% python3 -q
>>> import numpy as np
>>> np.set_printoptions(precision=2, suppress=True, linewidth=140, sign=" ")
>>> tidy = lambda a: np.round(a, 2) + 0
>>> W0 = np.load("case13.npy")
>>> W0
array([[ 1,  1,  0,  0,  3],
       [-1,  2, -3, -2,  1],
       [-1, -1, 40,  1,  1],
       [-2,  3, -1, 17,  2],
       [-3, -1, -3,  1, 20]])
>>> Uu, s = np.linalg.svd(W0)
Traceback (most recent call last):
  File "<python-input-5>", line 1, in <module>
    Uu, s = np.linalg.svd(W0)
    ^^^^^
ValueError: too many values to unpack (expected 2)
>>> Uu, s, VT = np.linalg.svd(W0, full_matrices=False)
>>> tidy(Uu.T @ W0 @ VT.T)
array([[ 40.27,   0.  ,   0.  ,   0.  ,   0.  ],
       [  0.  ,  21.14,   0.  ,   0.  ,   0.  ],
       [  0.  ,   0.  ,  16.81,   0.  ,   0.  ],
       [  0.  ,   0.  ,   0.  ,   2.59,   0.  ],
       [  0.  ,   0.  ,   0.  ,   0.  ,   1.73]])
>>> np.abs(Uu[:, 0]).round(6).argmax()
np.int64(2)
>>> (s > 1e-8).sum()
np.int64(5)
>>> tidy(np.sqrt((s ** 2).sum())), tidy(np.linalg.norm(W0))
(np.float64(48.59), np.float64(48.59))
>>> tidy(s / s[0])
array([ 1.  ,  0.53,  0.42,  0.06,  0.04])
>>> u = np.array([-3, 1, 3])
>>> np.cross(W0[4, :3], W0[0, :3])
array([ 3, -3, -2])
>>> np.convolve(W0[4], u)
array([  9,   0,  -1,  -9, -68,  23,  60])
>>> np.polyval(u, W0[4])
array([  -27,    -1,   -27,     1, -1177])
>>> np.array([np.convolve(row, u, "same") for row in W0])
array([[  -2,    4,    3,   -9,    3],
       [  -7,    8,    9,  -14,   -5],
       [   2, -124,   34,  118,    4],
       [ -11,    0,  -43,    8,   53],
       [   0,   -1,   -9,  -68,   23]])
